$ ipython --no-banner

In [1]: import numpy as np

In [2]: import numpy.linalg as la

In [3]: np.set_printoptions(precision=2, suppress=True, linewidth=120, legacy="1.25")

In [4]: data = np.array([[2, 1, 3, 5],
   ...:     [1, 4, 3, 2],
   ...:     [0, 3, 5, 0],
   ...:     [3, 4, 3, 0],
   ...:     [3, 2, 0, 5],
   ...:     [4, 0, 0, 2],
   ...:     [1, 3, 4, 2],
   ...:     [3, 0, 1, 4]])

In [5]: data[-1] = data[0] + -3 * data[1]

In [6]: data
Out[6]: 
array([[  2,   1,   3,   5],
       [  1,   4,   3,   2],
       [  0,   3,   5,   0],
       [  3,   4,   3,   0],
       [  3,   2,   0,   5],
       [  4,   0,   0,   2],
       [  1,   3,   4,   2],
       [ -1, -11,  -6,  -1]])

In [7]: print(round(float(la.norm(data)), 2))
19.6

In [8]: print(data.shape)
(8, 4)

In [9]: print(la.svd(data, compute_uv=False))
[17.05  8.17  4.03  3.25]

In [10]: np.diff(data, axis=0)
Out[10]: 
array([[ -1,   3,   0,  -3],
       [ -1,  -1,   2,  -2],
       [  3,   1,  -2,   0],
       [  0,  -2,  -3,   5],
       [  1,  -2,   0,  -3],
       [ -3,   3,   4,   0],
       [ -2, -14, -10,  -3]])

In [11]: la.matrix_rank(data)
Out[11]: 4

In [12]: print(data.mean(axis=0))
[1.62 0.75 1.5  1.88]

In [13]: data.sum(axis=0)
Out[13]: array([13,  6, 12, 15])

In [14]: data - data[0]
Out[14]: 
array([[  0,   0,   0,   0],
       [ -1,   3,   0,  -3],
       [ -2,   2,   2,  -5],
       [  1,   3,   0,  -5],
       [  1,   1,  -3,   0],
       [  2,  -1,  -3,  -3],
       [ -1,   2,   1,  -3],
       [ -3, -12,  -9,  -6]])

In [15]: np.count_nonzero(data)
Out[15]: 26

In [16]: print(np.abs(data).max())
11
